$ ipython --no-banner

In [1]: import numpy as np

In [2]: np.set_printoptions(suppress=True, linewidth=140)

In [3]: def tidy(a):
   ...:     return np.round(a, 2) + 0
   ...: 

In [4]: arr = np.loadtxt("layer4.csv", delimiter=",")

In [5]: print(arr)
[[ 0.59  0.03  0.19 -0.49  0.77 -0.69  0.26  0.02  1.57]
 [-0.9   0.2  -1.2  -1.5   0.1   0.7   1.7   2.3  -0.3 ]
 [ 1.2   0.4   1.   -1.4  -0.6   0.   -0.3  -0.8  -0.6 ]
 [-1.   -0.6  -0.9   0.1   0.9  -1.    2.2  -0.5   0.8 ]
 [-0.2  -0.6  -0.9   0.5  -0.2   1.    0.2   0.8  -0.6 ]
 [ 0.5  -1.4  -0.1   0.6  -1.2  -0.3  -2.7   0.2   0.9 ]
 [ 0.6  -1.1   0.9   0.8  -0.7   2.5  -0.4   0.    0.4 ]
 [-1.6   0.7   0.2   0.7   2.    0.4  -0.6  -1.2  -0.3 ]
 [ 0.5   0.2   0.1  -0.4   0.8  -0.7   0.1  -0.1   1.6 ]
 [-0.2  -0.5  -1.8   0.4   2.3  -0.5  -1.2   0.2   0.8 ]
 [-0.3  -1.7   0.6  -0.8   1.1   0.    0.7   1.1  -1.1 ]]

In [6]: hat = arr @ np.linalg.solve(arr.T @ arr, arr.T)

In [7]: tidy(np.linalg.eigvalsh(hat))
Out[7]: array([0., 0., 1., 1., 1., 1., 1., 1., 1., 1., 1.])

In [8]: print(tidy(np.diag(hat)))
[0.45 0.99 0.98 1.   0.38 0.98 0.95 0.94 0.41 0.92 1.  ]

In [9]: W = np.array([[2, -2, -2],
   ...:     [5, 1, 3],
   ...:     [-2, 8, -4],
   ...:     [4, -6, 4],
   ...:     [5, -9, -2],
   ...:     [-2, 7, 5],
   ...:     [-6, 4, -5],
   ...:     [2, 0, 6],
   ...:     [-7, 8, 8]])

In [10]: c = np.array([-3, 0, -1])

In [11]: H = np.maximum(arr @ W + c, 0)

In [12]: (H > 0).astype(int)
Out[12]: 
array([[0, 1, 1],
       [0, 1, 1],
       [0, 1, 0],
       [0, 0, 0],
       [0, 0, 1],
       [0, 0, 1],
       [0, 1, 1],
       [1, 0, 0],
       [0, 1, 1],
       [1, 0, 1],
       [0, 0, 0]])

In [13]: tidy(H)
Out[13]: 
array([[ 0.  ,  5.15,  1.58],
       [ 0.  ,  9.8 ,  6.4 ],
       [ 0.  , 13.8 ,  0.  ],
       [ 0.  ,  0.  ,  0.  ],
       [ 0.  ,  0.  ,  7.6 ],
       [ 0.  ,  0.  , 19.4 ],
       [ 0.  , 25.5 , 13.2 ],
       [12.2 ,  0.  ,  0.  ],
       [ 0.  ,  3.5 ,  3.2 ],
       [13.8 ,  0.  , 13.2 ],
       [ 0.  ,  0.  ,  0.  ]])

In [14]: C = np.array([[2, 1], [1, 2], [0, -3]])

In [15]: W @ C
Out[15]: 
array([[  2,   4],
       [ 11,  -2],
       [  4,  26],
       [  2, -20],
       [  1,  -7],
       [  3,  -3],
       [ -8,  17],
       [  4, -16],
       [ -6, -15]])

In [16]: cen = (H - H.mean(axis=0)) / H.std(axis=0)

In [17]: np.argwhere(np.abs(cen) > 2)
Out[17]: 
array([[5, 2],
       [6, 1],
       [9, 0]])

In [18]: c = np.linalg.lstsq(np.delete(cen, 1, axis=1), cen[:, 1])[0]

In [19]: np.abs(c).argmax()
Out[19]: np.int64(0)

In [20]: tidy(c)
Out[20]: array([-0.33,  0.17])

In [21]: M2 = np.array([[0, 2],
    ...:     [0, 2],
    ...:     [3, 2],
    ...:     [1, 1],
    ...:     [2, 0],
    ...:     [0, 3],
    ...:     [2, 1],
    ...:     [0, 2],
    ...:     [3, 2]])

In [22]: tidy(arr @ M2)
Out[22]: 
array([[ 6.85,  2.5 ],
       [-2.4 ,  2.5 ],
       [-2.  ,  0.7 ],
       [ 6.  , -5.1 ],
       [-4.  ,  0.7 ],
       [-4.8 , -2.8 ],
       [ 2.5 ,  9.5 ],
       [ 3.2 , -3.1 ],
       [ 6.5 ,  2.2 ],
       [-0.4 , -5.3 ],
       [ 1.3 , -2.9 ]])

In [23]: tidy(M2.T @ arr.T)
Out[23]: 
array([[ 6.85, -2.4 , -2.  ,  6.  , -4.  , -4.8 ,  2.5 ,  3.2 ,  6.5 , -0.4 ,  1.3 ],
       [ 2.5 ,  2.5 ,  0.7 , -5.1 ,  0.7 , -2.8 ,  9.5 , -3.1 ,  2.2 , -5.3 , -2.9 ]])

In [24]: np.vstack([arr, M2.T]).shape
Out[24]: (13, 9)

In [25]: tidy(np.einsum("ik,kj->ji", arr, M2))
Out[25]: 
array([[ 6.85, -2.4 , -2.  ,  6.  , -4.  , -4.8 ,  2.5 ,  3.2 ,  6.5 , -0.4 ,  1.3 ],
       [ 2.5 ,  2.5 ,  0.7 , -5.1 ,  0.7 , -2.8 ,  9.5 , -3.1 ,  2.2 , -5.3 , -2.9 ]])

In [26]: np.linalg.matrix_rank(arr @ M2)
Out[26]: np.int64(2)

In [27]: print(tidy(np.einsum("ij,ij->i", arr, arr)))
[ 4.23 13.31  6.01  9.72  3.54 12.25 10.08  9.63  4.17 11.35  8.1 ]

In [28]: tidy(np.einsum("ij->j", arr))
Out[28]: array([-0.81, -4.37, -1.91, -1.49,  5.27,  1.41, -0.04,  2.02,  3.17])

In [29]: E = np.load("w.npy")

In [30]: E
Out[30]: 
array([[  3.,  17., -18.,  -9.],
       [-16., -39.,  36.,  18.],
       [  2., -17.,  23.,   9.],
       [-38., -37.,  18.,  14.]])

In [31]: def softmax(z):
    ...:     e = np.exp(z - z.max(axis=-1, keepdims=True))
    ...:     return e / e.sum(axis=-1, keepdims=True)
    ...: 

In [32]: tidy(softmax(E).sum(axis=1))
Out[32]: array([1., 1., 1., 1.])

In [33]: tidy(softmax(E[1] + 3))
Out[33]: array([0., 0., 1., 0.])

In [34]: S = E @ E.T / np.sqrt(4)

In [35]: tidy(softmax(S + np.triu(np.full(S.shape, -np.inf), 1)))
Out[35]: 
array([[1., 0., 0., 0.],
       [0., 1., 0., 0.],
       [0., 1., 0., 0.],
       [0., 0., 0., 1.]])

In [36]: feats = np.load("arr.npy")

In [37]: feats
Out[37]: 
array([[0, 1, 0, 0, 1, 0, 0],
       [1, 0, 0, 0, 1, 0, 0],
       [0, 0, 0, 1, 0, 0, 1],
       [0, 0, 1, 0, 0, 0, 1],
       [1, 1, 0, 0, 0, 0, 0],
       [0, 0, 0, 0, 0, 0, 0],
       [0, 0, 1, 1, 0, 0, 0]])

In [38]: print(tidy(feats @ np.linalg.pinv(feats) @ feats))
[[0. 1. 0. 0. 1. 0. 0.]
 [1. 0. 0. 0. 1. 0. 0.]
 [0. 0. 0. 1. 0. 0. 1.]
 [0. 0. 1. 0. 0. 0. 1.]
 [1. 1. 0. 0. 0. 0. 0.]
 [0. 0. 0. 0. 0. 0. 0.]
 [0. 0. 1. 1. 0. 0. 0.]]

In [39]: np.linalg.lstsq(feats[:-1].T, feats[-1])[2]
Out[39]: np.int32(5)

In [40]: print(np.unique(feats.round(6), axis=0).shape)
(7, 7)

In [41]: tidy(np.trace(np.linalg.pinv(feats) @ feats))
Out[41]: np.float64(6.0)

In [42]: A = np.load("out2.npy")

In [43]: A
Out[43]: 
array([[0, 0, 4, 5, 3, 6],
       [0, 0, 4, 2, 3, 5],
       [4, 4, 6, 5, 5, 4],
       [5, 2, 5, 0, 4, 2],
       [3, 3, 5, 4, 0, 2],
       [6, 5, 4, 2, 2, 2]])

In [44]: rng = np.random.default_rng(45)

In [45]: lab = rng.permutation(6)

In [46]: lab
Out[46]: array([5, 2, 0, 1, 3, 4])

In [47]: M2 = A[lab][:, lab]

In [48]: np.trace(M2)
Out[48]: np.int64(8)

In [49]: tidy(np.sort(np.abs(np.linalg.eigvals(M2))))
Out[49]: array([ 0.82,  1.54,  2.19,  4.41,  7.99, 20.22])

In [50]: print(tidy(np.linalg.det(M2)), tidy(np.linalg.det(A[lab])))
-1956.0 1956.0
